In [1]: import numpy as np

In [2]: np.set_printoptions(precision=2, suppress=True, linewidth=160)

In [3]: mat = np.array([[5.05, 2.36, -8.66, -6.97, -0.37],
   ...:     [1.79, -6.51, -1.22, -0.65, -4.33],
   ...:     [4.9, 0.87, -7.14, -8.11, -0.65],
   ...:     [3.24, -4.97, 1.41, 0.94, -0.28],
   ...:     [2.71, -6.47, 1.1, -1.35, -1.78],
   ...:     [4.7, 0.91, -6.21, -7.71, 0.55],
   ...:     [4.38, 1.83, -7.58, -7.71, -0.25],
   ...:     [2.94, 1.36, 4.34, 5.43, -1.96],
   ...:     [2.59, -4.97, 0.89, 0.43, -1.21],
   ...:     [3.76, -4.53, 0.64, -1.43, -2.57]])

In [4]: mat
Out[4]: 
array([[ 5.05,  2.36, -8.66, -6.97, -0.37],
       [ 1.79, -6.51, -1.22, -0.65, -4.33],
       [ 4.9 ,  0.87, -7.14, -8.11, -0.65],
       [ 3.24, -4.97,  1.41,  0.94, -0.28],
       [ 2.71, -6.47,  1.1 , -1.35, -1.78],
       [ 4.7 ,  0.91, -6.21, -7.71,  0.55],
       [ 4.38,  1.83, -7.58, -7.71, -0.25],
       [ 2.94,  1.36,  4.34,  5.43, -1.96],
       [ 2.59, -4.97,  0.89,  0.43, -1.21],
       [ 3.76, -4.53,  0.64, -1.43, -2.57]])

In [5]: vec = np.array([4, 2, 1, 0, 1])

In [6]: y = mat @ vec

In [7]: print(np.round(np.linalg.lstsq(mat, y)[0], 2) + 0)
[4. 2. 1. 0. 1.]

In [8]: rng = np.random.default_rng(89)

In [9]: y = y + 0.02 * rng.normal(size=10)

In [10]: y
Out[10]: array([ 15.88, -11.42,  13.57,   4.16,  -2.76,  14.97,  13.36,  16.86,   0.11,   4.03])

In [11]: b, *_ = np.linalg.lstsq(mat, y)

In [12]: b.round()
Out[12]: array([ 4.,  2.,  1., -0.,  1.])

In [13]: b.round(2) + 0
Out[13]: array([4., 2., 1., 0., 1.])

In [14]: out = mat / np.sqrt((mat ** 2).mean(axis=1, keepdims=True))

In [15]: np.linalg.norm(out, axis=1)
Out[15]: array([2.24, 2.24, 2.24, 2.24, 2.24, 2.24, 2.24, 2.24, 2.24, 2.24])

In [16]: np.linalg.matrix_rank(out) == np.linalg.matrix_rank(mat)
Out[16]: np.True_

In [17]: M = np.loadtxt("w.csv", delimiter=",")

In [18]: M
Out[18]: 
array([[ 7.,  0.,  9.,  9.,  1.,  1.],
       [ 6.,  1.,  1.,  3.,  0.,  1.],
       [ 2.,  0.,  2.,  9.,  2.,  1.],
       [ 4.,  2.,  5.,  4.,  2.,  0.],
       [ 0.,  0.,  0.,  0., -2., -3.],
       [ 0.,  0.,  0.,  0.,  1., -1.]])

In [19]: W1 = np.array([[3, 2], [-2, 0], [-2, -1], [-2, -2], [2, -1], [-3, 0]])

In [20]: b = np.array([2, 2])

In [21]: act = np.maximum(M @ W1 + b, 0)

In [22]: act
Out[22]: 
array([[0., 0.],
       [7., 7.],
       [0., 0.],
       [0., 0.],
       [7., 4.],
       [7., 1.]])

In [23]: np.linalg.matrix_rank(act)
Out[23]: np.int64(2)

In [24]: C = np.array([[-2, 7], [5, -7]])

In [25]: print(W1 @ C)
[[  4   7]
 [  4 -14]
 [ -1  -7]
 [ -6   0]
 [ -9  21]
 [  6 -21]]
